In [1]: import numpy as np

In [2]: np.set_printoptions(suppress=True, linewidth=200)

In [3]: M = np.load("w.npy")

In [4]: M
Out[4]: 
array([[-1., -1., -1.],
       [-1., -1.,  1.],
       [-1.,  1., -1.]])

In [5]: hat = np.triu(np.array([[-1, 2, 0], [0, 0, -1], [-1, 0, 2]]), 1) + np.eye(3)

In [6]: other = hat @ M @ np.linalg.inv(hat)

In [7]: hat @ M - M @ hat
Out[7]: 
array([[-2.,  0.,  1.],
       [ 1.,  1.,  0.],
       [ 0.,  2.,  1.]])

In [8]: u = np.array([-4, -4])

In [9]: np.cross(M[2, :3], M[1, :3])
Out[9]: array([0., 2., 2.])

In [10]: np.array([np.convolve(row, u, "same") for row in M])
Out[10]: 
array([[4., 8., 8.],
       [4., 8., 0.],
       [4., 0., 0.]])

In [11]: rng = np.random.default_rng(39273)

In [12]: z = rng.permutation(3)

In [13]: z
Out[13]: array([0, 2, 1])

In [14]: other = M[z][:, z]

In [15]: np.diag(other)
Out[15]: array([-1., -1., -1.])

In [16]: np.round(np.linalg.det(other), 2), round(np.linalg.det(M[z]), 2)
Out[16]: (np.float64(4.0), np.float64(-4.0))

In [17]: other
Out[17]: 
array([[-1., -1., -1.],
       [-1., -1.,  1.],
       [-1.,  1., -1.]])

In [18]: np.all(np.linalg.eigvalsh(M) > 0)
Out[18]: np.False_

In [19]: round(float(np.linalg.eigvalsh(M).min()), 2)
Out[19]: -2.0

In [20]: [round(float(np.linalg.det(M[:i, :i])), 2) + 0 for i in range(1, 4)]
Out[20]: [-1.0, 0.0, 4.0]

In [21]: other = np.linalg.inv(M)

In [22]: round(np.linalg.slogdet(M)[0], 2)
Out[22]: np.float64(1.0)

In [23]: M @ other
Out[23]: 
array([[1., 0., 0.],
       [0., 1., 0.],
       [0., 0., 1.]])

In [24]: np.round(np.linalg.det(M) * other, 2)
Out[24]: 
array([[-0., -2., -2.],
       [-2.,  0.,  2.],
       [-2.,  2.,  0.]])

In [25]: round(np.linalg.det(M) * np.linalg.det(other), 2)
Out[25]: np.float64(1.0)

In [26]: other
Out[26]: 
array([[-0. , -0.5, -0.5],
       [-0.5,  0. ,  0.5],
       [-0.5,  0.5,  0. ]])

In [27]: round(np.linalg.cond(M), 2)
Out[27]: np.float64(2.0)

In [28]: other = np.array([[-2, -2], [-1, -1], [-1, 1]])

In [29]: mat = np.block([[np.zeros((3, 3)), other], [other.T, np.zeros((2, 2))]])

In [30]: mat
Out[30]: 
array([[ 0.,  0.,  0., -2., -2.],
       [ 0.,  0.,  0., -1., -1.],
       [ 0.,  0.,  0., -1.,  1.],
       [-2., -1., -1.,  0.,  0.],
       [-2., -1.,  1.,  0.,  0.]])

In [31]: z = rng.permutation(5)

In [32]: z
Out[32]: array([4, 3, 2, 1, 0])

In [33]: other = mat[z][:, z]

In [34]: round(np.linalg.det(other), 2), round(np.linalg.det(mat[z]), 2)
Out[34]: (np.float64(0.0), np.float64(0.0))

In [35]: np.trace(other)
Out[35]: np.float64(0.0)

In [36]: np.round(np.sort(np.abs(np.linalg.eigvals(other))), 2) + 0
Out[36]: array([0.  , 1.41, 1.41, 3.16, 3.16])

In [37]: np.diag(other)
Out[37]: array([0., 0., 0., 0., 0.])

In [38]: other = np.array([[-2, 3, 6], [4, -2, -8]])

In [39]: cent = np.kron(other, mat)

In [40]: np.linalg.matrix_rank(cent)
Out[40]: np.int64(8)

In [41]: ev, V = np.linalg.eigh(mat)

In [42]: np.round(np.linalg.eigvalsh(mat + 4 * np.eye(5)), 2)
Out[42]: array([0.84, 2.59, 4.  , 5.41, 7.16])

In [43]: np.abs(V[:, -1]).round(6).argmax()
Out[43]: np.int64(0)

In [44]: (ev > 1e-8).sum(), (ev < -1e-8).sum()
Out[44]: (np.int64(2), np.int64(2))

In [45]: np.round(np.linalg.svd(mat, compute_uv=False), 2) + 0
Out[45]: array([3.16, 3.16, 1.41, 1.41, 0.  ])

In [46]: np.round(V.T @ V, 2) + 0
Out[46]: 
array([[1., 0., 0., 0., 0.],
       [0., 1., 0., 0., 0.],
       [0., 0., 1., 0., 0.],
       [0., 0., 0., 1., 0.],
       [0., 0., 0., 0., 1.]])

In [47]: U, sig, Vt = np.linalg.svd(mat)

In [48]: V = Vt[:(sig > 1e-8).sum()]

In [49]: vec = mat[1] + 4 * mat[3] + rng.integers(2) * np.eye(5)[2]

In [50]: vec
Out[50]: array([-8., -4., -4., -1., -1.])

In [51]: np.round(np.linalg.norm(vec - V.T @ V @ vec), 2)
Out[51]: np.float64(0.0)

In [52]: X = np.loadtxt("a.csv", delimiter=",")

In [53]: X
Out[53]: 
array([[0., 0., 1., 0.],
       [0., 0., 0., 1.],
       [1., 0., 0., 1.],
       [0., 1., 1., 0.]])

In [54]: ev, V = np.linalg.eig(X)

In [55]: np.round(np.sort(np.linalg.eigvals(X.T)), 2)
Out[55]: array([-1.62, -0.62,  0.62,  1.62])

In [56]: np.round(X @ V[:, 0] - ev[0] * V[:, 0], 2) + 0
Out[56]: array([0., 0., 0., 0.])

In [57]: round(np.linalg.det(mat), 2)
Out[57]: np.float64(0.0)

In [58]: np.round(np.sort(np.abs(np.linalg.eigvals(mat))), 2) + 0
Out[58]: array([0.  , 1.41, 1.41, 3.16, 3.16])

In [59]: z = rng.permutation(4)

In [60]: z
Out[60]: array([3, 0, 2, 1])

In [61]: other = X[z][:, z]

In [62]: np.round(np.sort(np.abs(np.linalg.eigvals(other))), 2)
Out[62]: array([0.62, 0.62, 1.62, 1.62])

In [63]: np.trace(other)
Out[63]: np.float64(0.0)

In [64]: np.diag(other)
Out[64]: array([0., 0., 0., 0.])

In [65]: np.allclose(other, X)
Out[65]: False

In [66]: W0 = np.loadtxt("x.csv", delimiter=",")

In [67]: W0.round(2)
Out[67]: 
array([[0.27, 0.2 , 0.13, 0.2 , 0.2 ],
       [0.25, 0.33, 0.08, 0.08, 0.25],
       [0.15, 0.15, 0.31, 0.23, 0.15],
       [0.  , 0.33, 0.33, 0.33, 0.  ],
       [0.12, 0.25, 0.12, 0.  , 0.5 ]])

In [68]: theta = np.radians(180)

In [69]: Rm = np.eye(5)

In [70]: Rm[0, 0] = Rm[1, 1] = np.cos(theta)

In [71]: Rm[0, 1], Rm[1, 0] = -np.sin(theta), np.sin(theta)

In [72]: Rm.round(2) + 0
Out[72]: 
array([[-1.,  0.,  0.,  0.,  0.],
       [ 0., -1.,  0.,  0.,  0.],
       [ 0.,  0.,  1.,  0.,  0.],
       [ 0.,  0.,  0.,  1.,  0.],
       [ 0.,  0.,  0.,  0.,  1.]])

In [73]: other = W0 @ Rm.T

In [74]: np.round(np.abs(other - W0).max(axis=0), 2)
Out[74]: array([0.53, 0.67, 0.  , 0.  , 0.  ])

In [75]: np.allclose(W0 @ W0.T, other @ other.T)
Out[75]: True

In [76]: np.allclose(np.linalg.norm(W0, axis=1), np.linalg.norm(other, axis=1))
Out[76]: True

In [77]: m1 = np.loadtxt("mat.csv", delimiter=",")

In [78]: m1.round(2)
Out[78]: 
array([[-0.21,  0.07,  0.95, -0.21],
       [-0.43, -0.8 ,  0.05,  0.41],
       [-0.34, -0.28, -0.25, -0.86],
       [-0.81,  0.52, -0.17,  0.2 ]])

In [79]: vec = np.array([4, 5, -4, 9])

In [80]: rhs = m1 @ vec

In [81]: c, lr = np.zeros(4), 1 / np.linalg.norm(m1, 2) ** 2

In [82]: for i in range(200):
    ...:     c -= lr * m1.T @ (m1 @ c - rhs)
    ...:     if i % 50 == 0: print(i, round(np.linalg.norm(m1 @ c - rhs), 2))
    ...: 
0 0.0
50 0.0
100 0.0
150 0.0

In [83]: c.round(2)
Out[83]: array([ 4.,  5., -4.,  9.])

In [84]: round(np.linalg.cond(m1), 2)
Out[84]: np.float64(1.0)

In [85]: vec = np.array([-6, 5, 6, -4])

In [86]: 4 - np.linalg.matrix_rank(m1 - np.eye(4), tol=1e-8)
Out[86]: np.int64(1)

In [87]: np.round(np.sort(np.abs(np.degrees(np.angle(np.linalg.eigvals(m1))))), 2)
Out[87]: array([  0. , 122.1, 122.1, 180. ])

In [88]: np.round(np.linalg.inv(m1), 2)
Out[88]: 
array([[-0.21, -0.43, -0.34, -0.81],
       [ 0.07, -0.8 , -0.28,  0.52],
       [ 0.95,  0.05, -0.25, -0.17],
       [-0.21,  0.41, -0.86,  0.2 ]])

In [89]: [p for p in range(1, 25) if np.allclose(np.linalg.matrix_power(m1, p), np.eye(4))]
Out[89]: []

In [90]: z = rng.permutation(4)

In [91]: z
Out[91]: array([0, 1, 2, 3])

In [92]: other = m1[z][:, z]

In [93]: round(np.trace(other), 2)
Out[93]: np.float64(-1.06)

In [94]: np.round(np.diag(other), 2)
Out[94]: array([-0.21, -0.8 , -0.25,  0.2 ])

In [95]: other.round(2)
Out[95]: 
array([[-0.21,  0.07,  0.95, -0.21],
       [-0.43, -0.8 ,  0.05,  0.41],
       [-0.34, -0.28, -0.25, -0.86],
       [-0.81,  0.52, -0.17,  0.2 ]])

In [96]: np.round(np.sort(np.abs(np.linalg.eigvals(other))), 2)
Out[96]: array([1., 1., 1., 1.])
